$ python3 -q
>>> import numpy as np
>>> import numpy.linalg as la
>>> np.set_printoptions(precision=1, suppress=True, linewidth=200)
>>> def rnd(a):
...     return np.round(a, 1) + 0
... 
>>> W0 = np.loadtxt("case9.csv", delimiter=",")
>>> W0
array([[ 0.,  0.,  0.],
       [ 2.,  0.,  3.],
       [ 8.,  0., 11.],
       [ 5.,  0.,  7.],
       [ 8.,  0., 11.],
       [ 8.,  0., 11.],
       [ 5.,  0.,  7.],
       [ 0.,  0.,  0.],
       [ 0.,  0.,  0.],
       [ 0.,  0.,  0.],
       [ 5.,  0.,  7.],
       [ 0.,  0.,  0.],
       [ 0.,  0.,  0.],
       [ 0.,  0.,  0.],
       [ 5.,  0.,  7.],
       [ 0.,  0.,  0.],
       [ 0.,  0.,  0.],
       [ 0.,  0.,  0.],
       [ 5.,  0.,  7.],
       [ 2.,  0.,  3.],
       [ 0.,  0.,  0.],
       [ 0.,  0.,  0.],
       [ 8.,  0., 11.],
       [ 8.,  0., 11.],
       [ 0.,  0.,  0.],
       [ 0.,  0.,  0.],
       [ 8.,  0., 11.]])
>>> Uu, sv, Vh = la.svd(W0)
>>> rnd(sv)
array([38.8,  0.2,  0. ])
>>> other = Uu[:, :2] @ np.diag(sv[:2]) @ Vh[:2]
>>> la.matrix_rank(W0, rtol=0.05)
np.int64(1)
>>> la.matrix_rank(other)
np.int64(2)
>>> rnd(other)
array([[ 0.,  0.,  0.],
       [ 2.,  0.,  3.],
       [ 8.,  0., 11.],
       [ 5.,  0.,  7.],
       [ 8.,  0., 11.],
       [ 8.,  0., 11.],
       [ 5.,  0.,  7.],
       [ 0.,  0.,  0.],
       [ 0.,  0.,  0.],
       [ 0.,  0.,  0.],
       [ 5.,  0.,  7.],
       [ 0.,  0.,  0.],
       [ 0.,  0.,  0.],
       [ 0.,  0.,  0.],
       [ 5.,  0.,  7.],
       [ 0.,  0.,  0.],
       [ 0.,  0.,  0.],
       [ 0.,  0.,  0.],
       [ 5.,  0.,  7.],
       [ 2.,  0.,  3.],
       [ 0.,  0.,  0.],
       [ 0.,  0.,  0.],
       [ 8.,  0., 11.],
       [ 8.,  0., 11.],
       [ 0.,  0.,  0.],
       [ 0.,  0.,  0.],
       [ 8.,  0., 11.]])
>>> rnd(np.abs(W0 - other).max())
np.float64(0.0)
>>> G = W0.T @ W0
>>> np.allclose(G, G.T)
True
>>> rnd(la.svd(W0, compute_uv=False) ** 2)
array([1505.9,    0.1,    0. ])
>>> rnd(la.eigvalsh(G)[::-1])
array([1505.9,    0.1,    0. ])
>>> other = np.array([[3, 1], [3, 3], [3, 0]])
>>> np.einsum("ik,kj->ji", W0, other)
array([[ 0., 15., 57., 36., 57., 57., 36.,  0.,  0.,  0., 36.,  0.,  0.,  0., 36.,  0.,  0.,  0., 36., 15.,  0.,  0., 57., 57.,  0.,  0., 57.],
       [ 0.,  2.,  8.,  5.,  8.,  8.,  5.,  0.,  0.,  0.,  5.,  0.,  0.,  0.,  5.,  0.,  0.,  0.,  5.,  2.,  0.,  0.,  8.,  8.,  0.,  0.,  8.]])
>>> np.einsum("ij,ij->i", W0, W0)
array([  0.,  13., 185.,  74., 185., 185.,  74.,   0.,   0.,   0.,  74.,   0.,   0.,   0.,  74.,   0.,   0.,   0.,  74.,  13.,   0.,   0., 185., 185.,   0.,   0., 185.])
>>> W0 @ other
array([[ 0.,  0.],
       [15.,  2.],
       [57.,  8.],
       [36.,  5.],
       [57.,  8.],
       [57.,  8.],
       [36.,  5.],
       [ 0.,  0.],
       [ 0.,  0.],
       [ 0.,  0.],
       [36.,  5.],
       [ 0.,  0.],
       [ 0.,  0.],
       [ 0.,  0.],
       [36.,  5.],
       [ 0.,  0.],
       [ 0.,  0.],
       [ 0.,  0.],
       [36.,  5.],
       [15.,  2.],
       [ 0.,  0.],
       [ 0.,  0.],
       [57.,  8.],
       [57.,  8.],
       [ 0.,  0.],
       [ 0.,  0.],
       [57.,  8.]])
>>> la.lstsq(W0[:-1].T, W0[-1])[2]
np.int32(2)
>>> np.allclose(W0[:-1].T @ la.lstsq(W0[:-1].T, W0[-1])[0], W0[-1])
True
>>> rnd(W0 @ la.pinv(W0) @ W0)
array([[ 0.,  0.,  0.],
       [ 2.,  0.,  3.],
       [ 8.,  0., 11.],
       [ 5.,  0.,  7.],
       [ 8.,  0., 11.],
       [ 8.,  0., 11.],
       [ 5.,  0.,  7.],
       [ 0.,  0.,  0.],
       [ 0.,  0.,  0.],
       [ 0.,  0.,  0.],
       [ 5.,  0.,  7.],
       [ 0.,  0.,  0.],
       [ 0.,  0.,  0.],
       [ 0.,  0.,  0.],
       [ 5.,  0.,  7.],
       [ 0.,  0.,  0.],
       [ 0.,  0.,  0.],
       [ 0.,  0.,  0.],
       [ 5.,  0.,  7.],
       [ 2.,  0.,  3.],
       [ 0.,  0.,  0.],
       [ 0.,  0.,  0.],
       [ 8.,  0., 11.],
       [ 8.,  0., 11.],
       [ 0.,  0.,  0.],
       [ 0.,  0.,  0.],
       [ 8.,  0., 11.]])
